In [1]: import numpy as np

In [2]: np.set_printoptions(precision=3, suppress=True, linewidth=120)

In [3]: A = np.array([[1, -1, -1, 1, 1, -1, -1, 1],
   ...:     [1, 1, 1, 1, 1, 1, 1, 1],
   ...:     [1, -1, -1, 1, -1, 1, 1, -1],
   ...:     [1, 1, -1, -1, 1, 1, -1, -1]])

In [4]: x = np.array([2, -1, 0, 1, 2, -1, 1, 1])

In [5]: a = np.maximum(A @ x, 0)

In [6]: a
Out[6]: array([7, 5, 1, 0])

In [7]: np.maximum(A @ x, 0) - np.maximum(-A @ x, 0)
Out[7]: array([ 7,  5,  1, -1])

In [8]: w1 = np.array([[0, 0, 2, 3, 3],
   ...:     [0, 1, 2, 1, 3],
   ...:     [3, 1, 0, 2, 2],
   ...:     [3, 0, 2, 2, 1],
   ...:     [3, 2, 3, 3, 0],
   ...:     [2, 1, 0, 2, 2],
   ...:     [2, 1, 1, 2, 2],
   ...:     [1, 3, 0, 0, 3]])

In [9]: b = np.array([9, 7, 9, 9, 2])

In [10]: hid = np.maximum(A @ w1 + b, 0)

In [11]: (hid > 0).astype(int)
Out[11]: 
array([[1, 1, 1, 1, 0],
       [1, 1, 1, 1, 1],
       [1, 1, 1, 1, 1],
       [1, 1, 1, 1, 1]])

In [12]: C = np.array([[2, 1, 0], [2, 1, 2], [2, 0, 2], [1, 1, 0], [1, 0, 0]])

In [13]: (hid @ C).round(6).argmax(axis=1)
Out[13]: array([0, 0, 0, 0])

In [14]: hid @ C
Out[14]: 
array([[ 70,  27,  42],
       [158,  63,  70],
       [ 54,  23,  22],
       [ 62,  23,  38]])

In [15]: out = A / np.linalg.norm(A, axis=1, keepdims=True)

In [16]: C2 = out @ out.T

In [17]: np.degrees(np.arccos(np.clip(C2[3, 1], -1, 1)))
Out[17]: np.float64(90.0)

In [18]: C2.round(3) + 0
Out[18]: 
array([[1., 0., 0., 0.],
       [0., 1., 0., 0.],
       [0., 0., 1., 0.],
       [0., 0., 0., 1.]])

In [19]: np.argwhere(np.triu(np.abs(C2) > 0.95, 1))
Out[19]: array([], shape=(0, 2), dtype=int64)

In [20]: x = np.array([-5, -4, -4, 2, -3, 1, 1, -4])

In [21]: A @ x
Out[21]: array([ -4, -16,  14,  -6])

In [22]: np.linalg.norm(A @ x) <= np.linalg.norm(A, 2) * np.linalg.norm(x) + 1e-9
Out[22]: np.True_

In [23]: np.sign((A @ x).round(6))
Out[23]: array([-1, -1,  1, -1])

In [24]: np.einsum("ij,j->i", A, x)
Out[24]: array([ -4, -16,  14,  -6])
